>>> import numpy as np
>>> import numpy.linalg as la
>>> np.set_printoptions(suppress=True, linewidth=140)
>>> X = np.load("test6.npy")
>>> X
array([[8, 4, 9],
       [7, 0, 5],
       [0, 1, 3]])
>>> np.kron(np.eye(2, dtype=int), X)
array([[8, 4, 9, 0, 0, 0],
       [7, 0, 5, 0, 0, 0],
       [0, 1, 3, 0, 0, 0],
       [0, 0, 0, 8, 4, 9],
       [0, 0, 0, 7, 0, 5],
       [0, 0, 0, 0, 1, 3]])
>>> np.round(la.det(X[::-1]), 1)
np.float64(61.0)
>>> np.round(np.poly(X), 1)
array([  1., -11.,  -9.,  61.])
>>> round(la.eigvals(X).sum().real, 1)
np.float64(11.0)
>>> rng = np.random.default_rng(65113)
>>> lab = rng.permutation(3)
>>> lab
array([1, 2, 0])
>>> Y = X[lab][:, lab]
>>> np.trace(Y)
np.int64(11)
>>> np.allclose(Y, X)
False
>>> np.diag(Y)
array([0, 3, 8])
>>> np.round(np.sort(np.abs(la.eigvals(Y))), 1)
array([ 2.2,  2.5, 11.3])
>>> Y
array([[0, 5, 7],
       [1, 3, 0],
       [4, 9, 8]])
>>> cent = np.array([[1, 1, 3], [3, 2, 1]])
>>> J = rng.normal(size=(14, 2)) @ cent + np.array([3, 2, -3])
>>> J.round(1)
array([[ 1. ,  0.7, -3.4],
       [ 3.2,  2. , -4. ],
       [ 7.9,  5.5,  0.9],
       [ 8.3,  5.7,  0.4],
       [-3.9, -2.8, -6.9],
       [-0.9, -0.8, -6.3],
       [ 2.8,  2.1, -1.4],
       [ 7.2,  5.7,  5.7],
       [ 5.7,  3.6, -3.6],
       [ 2. ,  0.8, -7.6],
       [ 4.1,  2.9, -1.2],
       [ 2.7,  1.8, -3.6],
       [ 7. ,  4.5, -3.3],
       [ 2.8,  1.5, -5.8]])
>>> Uu, sig, Vt = la.svd(J)
>>> sig.round(1)
array([22.3, 16.7,  0.6])
>>> np.argmax(sig[:-1] / (sig[1:] + 1e-6)) + 1
np.int64(2)
>>> Y = Uu[:, :2] @ np.diag(sig[:2]) @ Vt[:2]
>>> la.matrix_rank(Y)
np.int64(2)
>>> np.round(np.abs(J - Y).max(), 1)
np.float64(0.2)
>>> Y = X / np.sqrt((X ** 2).mean(axis=1, keepdims=True))
>>> np.round(X - X.mean(axis=1, keepdims=True), 1)
array([[ 1. , -3. ,  2. ],
       [ 3. , -4. ,  1. ],
       [-1.3, -0.3,  1.7]])
>>> la.matrix_rank(Y) == la.matrix_rank(X)
np.True_
>>> round(float(la.norm(J, 1)), 1), np.round(la.norm(J, np.inf), 1)
(59.4, np.float64(18.6))
>>> round(float(la.norm(J[3] - J[1])), 1)
7.7
>>> np.round(la.norm(J, axis=0), 1)
array([18.3, 12.7, 16.7])
>>> round(float(J[3] @ J[1]), 1)
35.7
>>> la.norm(J, axis=1).argmax()
np.int64(7)
>>> round(float(la.norm(J, 2)), 1)
22.3
>>> K = np.array([[0.5, 0.5, 0.0, 0.0],
...     [0.0, 1.0, 0.0, 0.0],
...     [0.0, 0.0, 1.0, 0.0],
...     [0.25, 0.25, 0.25, 0.25]])
>>> K @ np.ones(4)
array([1., 1., 1., 1.])
>>> np.round(la.matrix_power(K, 100), 1) + 0
array([[0. , 1. , 0. , 0. ],
       [0. , 1. , 0. , 0. ],
       [0. , 0. , 1. , 0. ],
       [0. , 0.7, 0.3, 0. ]])
>>> pr = np.eye(4)[2]
>>> for _ in range(4):
...     pr = pr @ K
...     print(pr.round(1))
... 
[0. 0. 1. 0.]
[0. 0. 1. 0.]
[0. 0. 1. 0.]
[0. 0. 1. 0.]
>>> evals, evecs = la.eig(K)
>>> np.round(np.sort(la.eigvals(K @ K)), 1)
array([0.1, 0.2, 1. , 1. ])
>>> np.round(np.sort(la.eigvals(la.inv(K))), 1)
array([1., 1., 2., 4.])
>>> np.round(np.sort(la.eigvals(K.T)), 1)
array([0.2, 0.5, 1. , 1. ])
